% ipython --no-banner

In [1]: import numpy as np

In [2]: np.set_printoptions(precision=3, suppress=True, linewidth=200, legacy="1.25")

In [3]: out = np.array([[0],
   ...:     [0],
   ...:     [3],
   ...:     [1],
   ...:     [3],
   ...:     [0],
   ...:     [3],
   ...:     [3],
   ...:     [3],
   ...:     [2],
   ...:     [0],
   ...:     [0],
   ...:     [0],
   ...:     [1],
   ...:     [0],
   ...:     [0]])

In [4]: Z = np.array([[5, 7, 8, 9, 8, 8, 6, 8, 1, 5, 9, 3]])

In [5]: rng = np.random.default_rng(866)

In [6]: J = out @ Z + 0.05 * rng.normal(size=(16, 12))

In [7]: J
Out[7]: 
array([[-0.027,  0.047, -0.047,  0.039,  0.003,  0.041,  0.006,  0.118, -0.067, -0.021, -0.026,  0.012],
       [-0.001,  0.054, -0.063,  0.017,  0.067,  0.066,  0.073, -0.066,  0.047,  0.002,  0.063, -0.024],
       [15.035, 20.936, 24.029, 26.939, 23.927, 24.039, 17.983, 23.932,  3.106, 14.915, 26.954,  9.071],
       [ 5.02 ,  7.07 ,  7.931,  9.064,  7.99 ,  8.032,  5.946,  7.9  ,  0.943,  4.927,  8.96 ,  3.045],
       [14.883, 21.09 , 24.057, 26.968, 23.983, 24.068, 17.992, 23.947,  2.96 , 14.974, 26.992,  8.904],
       [ 0.035, -0.073, -0.002,  0.07 ,  0.008,  0.069,  0.046,  0.008,  0.039, -0.049,  0.032, -0.029],
       [15.046, 20.968, 24.011, 27.02 , 24.065, 24.042, 17.916, 23.985,  3.075, 14.954, 26.982,  9.023],
       [14.97 , 21.009, 23.976, 27.027, 24.027, 23.955, 17.968, 23.995,  2.936, 15.029, 26.945,  9.031],
       [15.049, 20.972, 23.975, 27.017, 23.971, 23.967, 18.008, 24.032,  3.008, 15.038, 26.983,  8.977],
       [ 9.999, 14.016, 15.956, 17.937, 16.027, 16.012, 11.965, 16.001,  1.943,  9.928, 18.017,  6.026],
       [ 0.048, -0.07 ,  0.063, -0.008,  0.02 , -0.016,  0.048,  0.027, -0.045, -0.026,  0.058,  0.057],
       [ 0.015,  0.023,  0.052,  0.076,  0.054,  0.001, -0.089,  0.057, -0.047,  0.105,  0.052,  0.004],
       [ 0.069, -0.046, -0.095,  0.062,  0.021,  0.013, -0.135,  0.026,  0.007,  0.043, -0.012,  0.014],
       [ 4.989,  7.039,  7.928,  8.954,  7.936,  8.05 ,  6.067,  8.048,  1.021,  5.085,  9.03 ,  2.927],
       [ 0.052,  0.005, -0.135,  0.022,  0.029, -0.015,  0.032, -0.021, -0.007,  0.05 ,  0.118,  0.097],
       [ 0.012, -0.003,  0.127, -0.014, -0.036, -0.032, -0.098, -0.037, -0.062, -0.064, -0.019,  0.016]])

In [8]: U, s, VT = np.linalg.svd(J)

In [9]: s
Out[9]: array([169.381,   0.319,   0.31 ,   0.289,   0.244,   0.202,   0.169,   0.128,   0.126,   0.114,   0.067,   0.034])

In [10]: out = U[:, :1] @ np.diag(s[:1]) @ VT[:1]

In [11]: np.round(np.linalg.norm(J - out, 2), 3), round(s[1], 3)
Out[11]: (0.319, 0.319)

In [12]: np.round(np.abs(J - out).max(), 3)
Out[12]: 0.152

In [13]: np.linalg.matrix_rank(out)
Out[13]: 1

In [14]: np.round(np.linalg.norm(J - out) / np.linalg.norm(J), 3)
Out[14]: 0.004

In [15]: f, g = J[5], J[1]

In [16]: np.round(f @ g, 3)
Out[16]: 0.01

In [17]: pr = (f @ g) / (f @ f) * f

In [18]: g - pr
Out[18]: array([-0.015,  0.083, -0.062, -0.011,  0.064,  0.038,  0.055, -0.069,  0.032,  0.021,  0.05 , -0.012])

In [19]: pr
Out[19]: array([ 0.014, -0.029, -0.001,  0.028,  0.003,  0.028,  0.019,  0.003,  0.016, -0.02 ,  0.013, -0.012])

In [20]: np.linalg.matrix_rank(np.outer(f, g))
Out[20]: 1

In [21]: U, s, VT = np.linalg.svd(J, full_matrices=False)

In [22]: np.abs(U[:, 0]).round(6).argmax()
Out[22]: 6

In [23]: U.shape, s.shape, VT.shape
Out[23]: ((16, 12), (12,), (12, 12))

In [24]: np.abs(VT[0])
Out[24]: array([0.211, 0.295, 0.337, 0.379, 0.337, 0.338, 0.253, 0.337, 0.042, 0.21 , 0.379, 0.127])

In [25]: np.linalg.norm(J, axis=1).argmax()
Out[25]: 6

In [26]: round(float(np.linalg.norm(J, 2)), 3)
Out[26]: 169.381

In [27]: round(float(J[1] @ J[15]), 3)
Out[27]: -0.022

In [28]: m1 = np.load("mat.npy")

In [29]: m1
Out[29]: 
array([[ 0,  2,  3, -1, -3, -4,  4,  1,  0,  0,  2,  0, -2,  1],
       [-2,  0,  2, -1, -2,  3, -1,  2, -1,  2,  1,  0,  0, -1],
       [-3, -2,  0,  0, -1,  1,  2, -3, -2,  0, -2,  1,  0,  0],
       [ 1,  1,  0,  0, -1,  1, -1,  0,  0, -3, -2,  3,  0,  3],
       [ 3,  2,  1,  1,  0,  0,  0, -2,  3,  1, -1,  4,  0, -3],
       [ 4, -3, -1, -1,  0,  0, -2, -1,  0, -1,  1,  4,  1,  2],
       [-4,  1, -2,  1,  0,  2,  0, -3,  0, -2, -2, -2,  1, -2],
       [-1, -2,  3,  0,  2,  1,  3,  0, -3,  2,  0,  0,  3, -3],
       [ 0,  1,  2,  0, -3,  0,  0,  3,  0,  2, -1,  4,  0,  2],
       [ 0, -2,  0,  3, -1,  1,  2, -2, -2,  0,  0,  0, -3,  4],
       [-2, -1,  2,  2,  1, -1,  2,  0,  1,  0,  0, -2,  1,  2],
       [ 0,  0, -1, -3, -4, -4,  2,  0, -4,  0,  2,  0,  1, -4],
       [ 2,  0,  0,  0,  0, -1, -1, -3,  0,  3, -1, -1,  0,  0],
       [-1,  1,  0, -3,  3, -2,  2,  3, -2, -4, -2,  4,  0,  0]])

In [30]: # skew, so no eigenvalue has a real part

In [31]: q, vecs = np.linalg.qr(m1[:, :11])[0], np.linalg.qr(m1[:, 11:])[0]

In [32]: s = np.linalg.svd(q.T @ vecs, compute_uv=False)

In [33]: np.degrees(np.arccos(s.clip(0, 1)))
Out[33]: array([ 7.773, 16.914, 47.935])
